In [1]: import numpy as np

In [2]: np.set_printoptions(precision=3, suppress=True, linewidth=100, sign=" ")

In [3]: data = np.load("m.npy")

In [4]: data
Out[4]: 
array([[  7,   7,   5,   3,  11],
       [  7,   7,   5,   3,  11],
       [  7,   7,   5,   3,  11],
       [  5,   5,   3,   1,   9],
       [  5,   5,   3,   1,   9],
       [  7,   7,   5,   3,  11],
       [  7,   7,   5,   3,  11]])

In [5]: # rows and columns are dependent

In [6]: [round(float(x), 3) for x in np.linalg.svd(data, compute_uv=False)[:3]]
Out[6]: [39.274, 2.136, 0.0]

In [7]: rk = np.linalg.matrix_rank(data)

In [8]: rk
Out[8]: np.int64(2)

In [9]: null = np.linalg.svd(data)[2][rk:].T

In [10]: null.shape
Out[10]: (5, 3)

In [11]: np.allclose(data @ null, 0)
Out[11]: True

In [12]: left, sigma, Vh = np.linalg.svd(data)

In [13]: V = Vh[:(sigma > 1e-8).sum()]

In [14]: rng = np.random.default_rng(864981)

In [15]: x0 = data[2] + 2 * data[6] + rng.integers(2) * np.eye(5)[1]

In [16]: x0
Out[16]: array([ 21.,  22.,  15.,   9.,  33.])

In [17]: np.linalg.matrix_rank(np.vstack([data, x0]))
Out[17]: np.int64(3)

In [18]: round(np.linalg.norm(x0 - V.T @ V @ x0), 3)
Out[18]: np.float64(0.892)

In [19]: np.round(V.T @ V, 3) + 0
Out[19]: 
array([[ 0.205,  0.205,  0.182,  0.159,  0.25 ],
       [ 0.205,  0.205,  0.182,  0.159,  0.25 ],
       [ 0.182,  0.182,  0.273,  0.364,  0.   ],
       [ 0.159,  0.159,  0.364,  0.568, -0.25 ],
       [ 0.25 ,  0.25 ,  0.   , -0.25 ,  0.75 ]])

In [20]: np.diag(V.T @ V)
Out[20]: array([ 0.205,  0.205,  0.273,  0.568,  0.75 ])

In [21]: X = np.diag(np.array([3, 0, 0, 1]))

In [22]: X
Out[22]: 
array([[ 3,  0,  0,  0],
       [ 0,  0,  0,  0],
       [ 0,  0,  0,  0],
       [ 0,  0,  0,  1]])

In [23]: # columns 1 and 2 are equal

In [24]: np.sort(np.linalg.eigvals(X))
Out[24]: array([ 0.,  0.,  1.,  3.])

In [25]: [int(np.linalg.matrix_rank(np.linalg.matrix_power(X, p))) for p in range(1, 5)]
Out[25]: [2, 2, 2, 2]

In [26]: np.linalg.matrix_rank(X - X[0, 0] * np.eye(4))
Out[26]: np.int64(3)

In [27]: np.abs(np.diag(np.linalg.qr(X)[1])) > 1e-9
Out[27]: array([ True, False, False,  True])

In [28]: X @ np.linalg.pinv(X) @ X
Out[28]: 
array([[ 3.,  0.,  0.,  0.],
       [ 0.,  0.,  0.,  0.],
       [ 0.,  0.,  0.,  0.],
       [ 0.,  0.,  0.,  1.]])

In [29]: np.linalg.lstsq(X[:-1].T, X[-1])[2]
Out[29]: np.int32(1)

In [30]: vals, V = np.linalg.eigh(X)

In [31]: V @ np.diag(vals) @ V.T
Out[31]: 
array([[ 3.,  0.,  0.,  0.],
       [ 0.,  0.,  0.,  0.],
       [ 0.,  0.,  0.,  0.],
       [ 0.,  0.,  0.,  1.]])

In [32]: np.abs(V[:, -1])
Out[32]: array([ 1.,  0.,  0.,  0.])

In [33]: np.linalg.eigvalsh(X + 4 * np.eye(4))
Out[33]: array([ 4.,  4.,  5.,  7.])

In [34]: np.linalg.svd(X, compute_uv=False)
Out[34]: array([ 3.,  1.,  0.,  0.])

In [35]: np.unique(vals.round(6) + 0, return_counts=True)[1]
Out[35]: array([ 2,  1,  1])

In [36]: vals.sum(), np.trace(X)
Out[36]: (np.float64(4.0), np.int64(4))

In [37]: (vals > 1e-8).sum(), (vals < -1e-8).sum()
Out[37]: (np.int64(2), np.int64(0))

In [38]: idx = rng.permutation(4)

In [39]: idx
Out[39]: array([ 2,  0,  1,  3])

In [40]: B = X[idx][:, idx]

In [41]: np.sort(np.abs(np.linalg.eigvals(B)))
Out[41]: array([ 0.,  0.,  1.,  3.])

In [42]: np.diag(B)
Out[42]: array([ 0,  3,  0,  1])

In [43]: np.round(np.linalg.det(B), 3), np.round(np.linalg.det(X[idx]), 3)
Out[43]: (np.float64(0.0), np.float64(0.0))

In [44]: np.trace(B)
Out[44]: np.int64(4)

In [45]: left, sigma, Vh = np.linalg.svd(data)

In [46]: sigma.round(3) + 0
Out[46]: array([ 39.274,   2.136,   0.   ,   0.   ,   0.   ])

In [47]: np.argmax(sigma[:-1] / (sigma[1:] + 1e-6)) + 1
Out[47]: np.int64(2)

In [48]: B = left[:, :2] @ np.diag(sigma[:2]) @ Vh[:2]

In [49]: round(float(np.linalg.norm(data - B, 2)), 3), np.round(sigma[2], 3)
Out[49]: (0.0, np.float64(0.0))

In [50]: np.linalg.matrix_rank(data, rtol=0.05)
Out[50]: np.int64(2)

In [51]: np.round(np.abs(data - B).max(), 3)
Out[51]: np.float64(0.0)

In [52]: B = np.array([[8, 8], [0, 5]])

In [53]: J = np.kron(np.eye(2, dtype=int), B)

In [54]: J
Out[54]: 
array([[ 8,  8,  0,  0],
       [ 0,  5,  0,  0],
       [ 0,  0,  8,  8],
       [ 0,  0,  0,  5]])

In [55]: # 2 blocks once reordered

In [56]: B = np.linalg.inv(J)

In [57]: J @ B
Out[57]: 
array([[ 1.,  0.,  0.,  0.],
       [ 0.,  1.,  0.,  0.],
       [ 0.,  0.,  1.,  0.],
       [ 0.,  0.,  0.,  1.]])

In [58]: round(float(np.linalg.det(J) * np.linalg.det(B)), 3)
Out[58]: 1.0

In [59]: round(float(np.linalg.slogdet(J)[0]), 3)
Out[59]: 1.0

In [60]: np.round(np.linalg.cond(J), 3)
Out[60]: np.float64(3.543)

In [61]: np.allclose(B, J.T)
Out[61]: False

In [62]: np.kron(np.eye(2, dtype=int), J)
Out[62]: 
array([[ 8,  8,  0,  0,  0,  0,  0,  0],
       [ 0,  5,  0,  0,  0,  0,  0,  0],
       [ 0,  0,  8,  8,  0,  0,  0,  0],
       [ 0,  0,  0,  5,  0,  0,  0,  0],
       [ 0,  0,  0,  0,  8,  8,  0,  0],
       [ 0,  0,  0,  0,  0,  5,  0,  0],
       [ 0,  0,  0,  0,  0,  0,  8,  8],
       [ 0,  0,  0,  0,  0,  0,  0,  5]])

In [63]: round(np.linalg.det(2 * J), 3), round(np.linalg.det(J), 3)
Out[63]: (np.float64(25600.0), np.float64(1600.0))

In [64]: round(float(np.linalg.eigvals(J).sum().real), 3)
Out[64]: 26.0

In [65]: np.linalg.eigvals(J)
Out[65]: array([ 8.,  5.,  8.,  5.])

In [66]: np.round(np.linalg.det(J.T), 3)
Out[66]: np.float64(1600.0)

In [67]: np.poly(J)
Out[67]: array([    1.,   -26.,   249., -1040.,  1600.])
